$ ipython --no-banner

In [1]: import numpy as np

In [2]: import numpy.linalg as la

In [3]: np.set_printoptions(precision=1, suppress=True, linewidth=140, floatmode="fixed")

In [4]: rng = np.random.default_rng(881)

In [5]: A = rng.normal(size=(28, 4)) + 20 * np.array([0, 1, 1, -3])

In [6]: print(A)
[[  0.3  20.1  19.4 -58.8]
 [ -1.3  21.2  19.9 -59.9]
 [ -1.0  20.7  19.8 -59.3]
 [ -2.2  18.3  19.1 -60.4]
 [  0.8  20.3  20.8 -60.6]
 [  0.1  19.6  20.8 -59.9]
 [ -1.8  19.0  21.5 -59.0]
 [  0.1  19.2  18.2 -62.3]
 [ -0.6  19.7  20.8 -57.8]
 [  0.4  20.1  22.2 -59.8]
 [  0.1  20.1  20.7 -60.4]
 [  1.0  21.1  19.6 -59.7]
 [ -1.6  20.1  18.9 -60.5]
 [ -0.7  20.5  19.2 -60.4]
 [ -0.7  20.6  19.7 -60.7]
 [ -0.1  18.6  23.3 -60.1]
 [  0.3  19.9  18.7 -59.4]
 [ -0.5  20.4  21.0 -59.4]
 [  0.3  20.8  20.2 -59.7]
 [ -0.9  19.4  20.0 -60.4]
 [  0.3  19.8  19.2 -60.6]
 [ -1.0  19.8  21.2 -60.0]
 [  0.1  19.8  19.2 -59.7]
 [ -1.4  20.1  20.7 -59.7]
 [ -0.3  21.6  21.6 -61.7]
 [ -0.4  20.4  21.6 -58.4]
 [  1.2  19.3  19.3 -59.7]
 [  0.1  19.3  18.5 -60.3]]

In [7]: hat = A @ la.solve(A.T @ A, A.T)

In [8]: print(np.round(la.eigvalsh(hat), 1) + 0)
[0.0 0.0 0.0 0.0 0.0 0.0 0.0 0.0 0.0 0.0 0.0 0.0 0.0 0.0 0.0 0.0 0.0 0.0 0.0 0.0 0.0 0.0 0.0 0.0 1.0 1.0 1.0 1.0]

In [9]: print(round(np.trace(hat), 1))
4.0

In [10]: print(np.diag(hat))
[0.1 0.2 0.1 0.4 0.1 0.1 0.2 0.3 0.1 0.2 0.1 0.2 0.2 0.1 0.1 0.5 0.1 0.1 0.1 0.1 0.1 0.1 0.1 0.1 0.1 0.1 0.2 0.1]

In [11]: print(hat @ A[:, 1])
[20.1 21.2 20.7 18.3 20.3 19.6 19.0 19.2 19.7 20.1 20.1 21.1 20.1 20.5 20.6 18.6 19.9 20.4 20.8 19.4 19.8 19.8 19.8 20.1 21.6 20.4 19.3
 19.3]

In [12]: print(np.allclose(hat @ hat, hat))
True

In [13]: M2 = np.array([[5, 3, 4, -4], [-2, -3, 3, -4], [5, 0, -2, 1], [4, -1, 5, 3]])

In [14]: M2[-1] = M2[0]

In [15]: X = M2 + 0.1 * np.eye(4)

In [16]: print(X)
[[ 5.1  3.0  4.0 -4.0]
 [-2.0 -2.9  3.0 -4.0]
 [ 5.0  0.0 -1.9  1.0]
 [ 5.0  3.0  4.0 -3.9]]

In [17]: print(np.poly(X))
[  1.0   3.6  -6.1 -94.9   9.5]

In [18]: print(round(la.det(X[::-1]), 1))
9.5

In [19]: print(round(float(np.einsum("ij,ji->", X, X)), 1))
25.2

In [20]: M2 = la.inv(X)

In [21]: print(np.allclose(M2, X.T))
False

In [22]: print(np.round(la.inv(M2), 1) + 0)
[[ 5.1  3.0  4.0 -4.0]
 [-2.0 -2.9  3.0 -4.0]
 [ 5.0  0.0 -1.9  1.0]
 [ 5.0  3.0  4.0 -3.9]]

In [23]: print(round(float(la.cond(X)), 1))
316.0

In [24]: data = np.loadtxt("mat.csv", delimiter=",")

In [25]: print(data)
[[1.0 0.0 0.0 0.0]
 [0.0 7.0 0.0 0.0]
 [0.0 0.0 1.0 0.0]
 [0.0 0.0 0.0 9.0]]

In [26]: L = la.cholesky(data)

In [27]: print(L @ L.T)
[[1.0 0.0 0.0 0.0]
 [0.0 7.0 0.0 0.0]
 [0.0 0.0 1.0 0.0]
 [0.0 0.0 0.0 9.0]]

In [28]: print(round(float(np.prod(np.diag(L)) ** 2), 1), round(la.det(data), 1))
63.0 63.0

In [29]: print(np.diag(L) ** 2)
[1.0 7.0 1.0 9.0]

In [30]: print(la.eigvalsh(data).min() > 0)
True

In [31]: arr = np.array([[2, 3, 2, 3], [2, 1, 2, 1], [2, 3, 2, 3], [2, 1, 2, 1]])

In [32]: # rank 2

In [33]: M2 = arr[0, 0] * arr[1:] - np.outer(arr[1:, 0], arr[0])

In [34]: print(M2)
[[ 0 -4  0 -4]
 [ 0  0  0  0]
 [ 0 -4  0 -4]]

In [35]: print(la.matrix_rank(M2), la.matrix_rank(arr))
1 2

In [36]: print(arr[:, 0] / arr[0, 0])
[1.0 1.0 1.0 1.0]

In [37]: E = np.load("arr.npy")

In [38]: print(E)
[[ 1  0  0  1  1]
 [ 0  0  2  0  0]
 [ 0 -2  0  0  0]
 [-1  0  0  1  1]
 [ 2  0  0 -2  0]]

In [39]: u = np.array([1, 3, 1, 1, 2])

In [40]: M2 = E + np.outer(u, np.eye(5)[0])

In [41]: print(la.matrix_rank(la.inv(M2) - la.inv(E), tol=1e-8))
1

In [42]: print(M2)
[[ 2.0  0.0  0.0  1.0  1.0]
 [ 3.0  0.0  2.0  0.0  0.0]
 [ 1.0 -2.0  0.0  0.0  0.0]
 [ 0.0  0.0  0.0  1.0  1.0]
 [ 4.0  0.0  0.0 -2.0  0.0]]

In [43]: print(la.matrix_rank(M2 - E))
1

In [44]: labels = rng.permutation(5)

In [45]: M2 = E[:, labels] * rng.choice([-1, 1], 5)

In [46]: print(M2)
[[ 0  1  0  1 -1]
 [ 0  0 -2  0  0]
 [-2  0  0  0  0]
 [ 0 -1  0  1 -1]
 [ 0  2  0 -2  0]]

In [47]: U, _, Vh = la.svd(E.T @ M2)

In [48]: print(np.round(U @ Vh, 1) + 0)
[[ 0.0  1.0  0.0  0.0  0.0]
 [ 1.0  0.0  0.0  0.0  0.0]
 [ 0.0  0.0 -1.0  0.0  0.0]
 [ 0.0  0.0  0.0  1.0  0.0]
 [ 0.0  0.0  0.0  0.0 -1.0]]

In [49]: print(labels)
[1 0 2 3 4]

In [50]: print(np.round(la.lstsq(E, M2)[0], 1) + 0)
[[ 0.0  1.0  0.0  0.0  0.0]
 [ 1.0  0.0  0.0  0.0  0.0]
 [ 0.0  0.0 -1.0  0.0  0.0]
 [ 0.0  0.0  0.0  1.0  0.0]
 [ 0.0  0.0  0.0  0.0 -1.0]]

In [51]: print(round(float(np.abs(la.eigvals(M2)).max()), 1))
2.3

In [52]: print(round(la.det(M2), 1))
-16.0

In [53]: assert M2 == M2.T
ValueError: The truth value of an array with more than one element is ambiguous. Use a.any() or a.all()


In [54]: print(np.trace(M2))
1

In [55]: print(np.sort(np.abs(la.eigvals(M2))))
[0.8 1.9 1.9 2.3 2.3]

In [56]: print((M2 - M2.T) / 2)
[[ 0.0  0.5  1.0  0.5 -0.5]
 [-0.5  0.0 -1.0  0.5 -1.0]
 [-1.0  1.0  0.0  0.0  0.0]
 [-0.5 -0.5  0.0  0.0  0.5]
 [ 0.5  1.0  0.0 -0.5  0.0]]

In [57]: print(la.matrix_power(M2, 2))
[[ 0 -3 -2  3 -1]
 [ 4  0  0  0  0]
 [ 0 -2  0 -2  2]
 [ 0 -3  2  3 -1]
 [ 0  2 -4 -2  2]]

In [58]: print(E.sum(axis=1))
[ 3  2 -2  1  0]

In [59]: print(np.count_nonzero(E))
10

In [60]: U, sigma, Vh = la.svd(E, full_matrices=False)

In [61]: print(sigma / sigma[0])
[1.0 0.6 0.6 0.6 0.2]

In [62]: print(np.abs(Vh[0]))
[0.7 0.0 0.0 0.7 0.2]

In [63]: print(np.abs(U[:, 0]).round(6).argmax())
4

In [64]: print(np.round(U.T @ U, 1) + 0)
[[1.0 0.0 0.0 0.0 0.0]
 [0.0 1.0 0.0 0.0 0.0]
 [0.0 0.0 1.0 0.0 0.0]
 [0.0 0.0 0.0 1.0 0.0]
 [0.0 0.0 0.0 0.0 1.0]]

In [65]: print(np.round(U.T @ E @ Vh.T, 1) + 0)
[[3.2 0.0 0.0 0.0 0.0]
 [0.0 2.0 0.0 0.0 0.0]
 [0.0 0.0 2.0 0.0 0.0]
 [0.0 0.0 0.0 1.8 0.0]
 [0.0 0.0 0.0 0.0 0.7]]

In [66]: print(U.shape, sigma.shape, Vh.shape)
(5, 5) (5,) (5, 5)

In [67]: print(np.round(Vh @ Vh.T, 1) + 0)
[[1.0 0.0 0.0 0.0 0.0]
 [0.0 1.0 0.0 0.0 0.0]
 [0.0 0.0 1.0 0.0 0.0]
 [0.0 0.0 0.0 1.0 0.0]
 [0.0 0.0 0.0 0.0 1.0]]

In [68]: print(np.cumsum(sigma ** 2) / np.sum(sigma ** 2))
[0.5 0.6 0.8 1.0 1.0]

In [69]: mat = np.load("layer12.npy")

In [70]: print(mat)
[[-0.9 -0.5  0.6  0.1 -0.7  0.1]
 [ 0.7  0.4 -0.4 -0.1  0.5 -0.1]
 [ 1.1  0.5 -0.7 -0.2  0.8 -0.1]]

In [71]: # rows and columns are dependent

In [72]: U, sigma = la.svd(mat)
ValueError: too many values to unpack (expected 2)


In [73]: U, sigma, Vh = la.svd(mat, full_matrices=False)

In [74]: print(np.round(U.T @ mat @ Vh.T, 1) + 0)
[[2.3 0.0 0.0]
 [0.0 0.0 0.0]
 [0.0 0.0 0.0]]

In [75]: print(round(float(np.sqrt((sigma ** 2).sum())), 1), round(la.norm(mat), 1))
2.3 2.3

In [76]: print(np.allclose(U * sigma @ Vh, mat))
True

In [77]: print(np.abs(U[:, 0]).round(6).argmax())
2

In [78]: print((sigma > 1e-8).sum())
1

In [79]: print(sigma.round(1) + 0)
[2.3 0.0 0.0]

In [80]: print(np.round(U.T @ U, 1) + 0)
[[1.0 0.0 0.0]
 [0.0 1.0 0.0]
 [0.0 0.0 1.0]]

In [81]: ang = np.deg2rad(180)

In [82]: m1 = np.eye(4)

In [83]: m1[np.ix_([3, 0], [3, 0])] = [[np.cos(ang), -np.sin(ang)], [np.sin(ang), np.cos(ang)]]

In [84]: print(m1.round(1) + 0)
[[-1.0  0.0  0.0  0.0]
 [ 0.0  1.0  0.0  0.0]
 [ 0.0  0.0  1.0  0.0]
 [ 0.0  0.0  0.0 -1.0]]

In [85]: mat @ mat
ValueError: matmul: Input operand 1 has a mismatch in its core dimension 0, with gufunc signature (n?,k),(k,m?)->(n?,m?) (size 3 is different from 6)


In [86]: G = mat.T @ mat

In [87]: print(np.allclose(G, G.T))
True

In [88]: print(np.round(la.eigvalsh(G)[::-1], 1) + 0)
[5.5 0.0 0.0 0.0 0.0 0.0]

In [89]: F = np.loadtxt("out11.csv", delimiter=",")

In [90]: print(F)
[[ 0.3  3.0  1.0 -2.0  3.0 -3.0 -3.0  2.0 -3.0]
 [-2.0 -2.7  1.0  3.0 -3.0 -1.0  2.0 -1.0 -3.0]
 [ 2.0 -1.0  0.3  0.0  1.0  3.0  1.0 -2.0  1.0]
 [-1.0  1.0  0.0  3.3  3.0 -1.0  2.0 -3.0 -1.0]
 [ 3.0  1.0  0.0  2.0  1.3  0.0 -2.0  0.0 -3.0]
 [ 1.0  0.0  0.0  3.0 -1.0  2.3 -2.0  0.0  0.0]
 [-1.0 -3.0 -1.0 -1.0  0.0 -3.0  1.3  2.0  3.0]
 [ 2.0 -1.0  1.0  3.0  3.0  1.0 -2.0 -1.7  2.0]
 [ 0.0  3.0  1.0 -2.0  3.0 -3.0 -3.0  2.0 -2.7]]

In [91]: U, sigma, Vh = la.svd(F)

In [92]: print(np.argmax(sigma[:-1] / (sigma[1:] + 1e-6)) + 1)
8

In [93]: M2 = U[:, :8] @ np.diag(sigma[:8]) @ Vh[:8]

In [94]: print(M2.round(1) + 0)
[[ 0.3  3.0  1.0 -2.0  3.0 -3.0 -3.0  2.0 -3.0]
 [-2.0 -2.7  1.0  3.0 -3.0 -1.0  2.0 -1.0 -3.0]
 [ 2.0 -1.0  0.3  0.0  1.0  3.0  1.0 -2.0  1.0]
 [-1.0  1.0  0.0  3.3  3.0 -1.0  2.0 -3.0 -1.0]
 [ 3.0  1.0  0.0  2.0  1.3  0.0 -2.0  0.0 -3.0]
 [ 1.0  0.0  0.0  3.0 -1.0  2.3 -2.0  0.0  0.0]
 [-1.0 -3.0 -1.0 -1.0  0.0 -3.0  1.3  2.0  3.0]
 [ 2.0 -1.0  1.0  3.0  3.0  1.0 -2.0 -1.7  2.0]
 [ 0.0  3.0  1.0 -2.0  3.0 -3.0 -3.0  2.0 -2.7]]
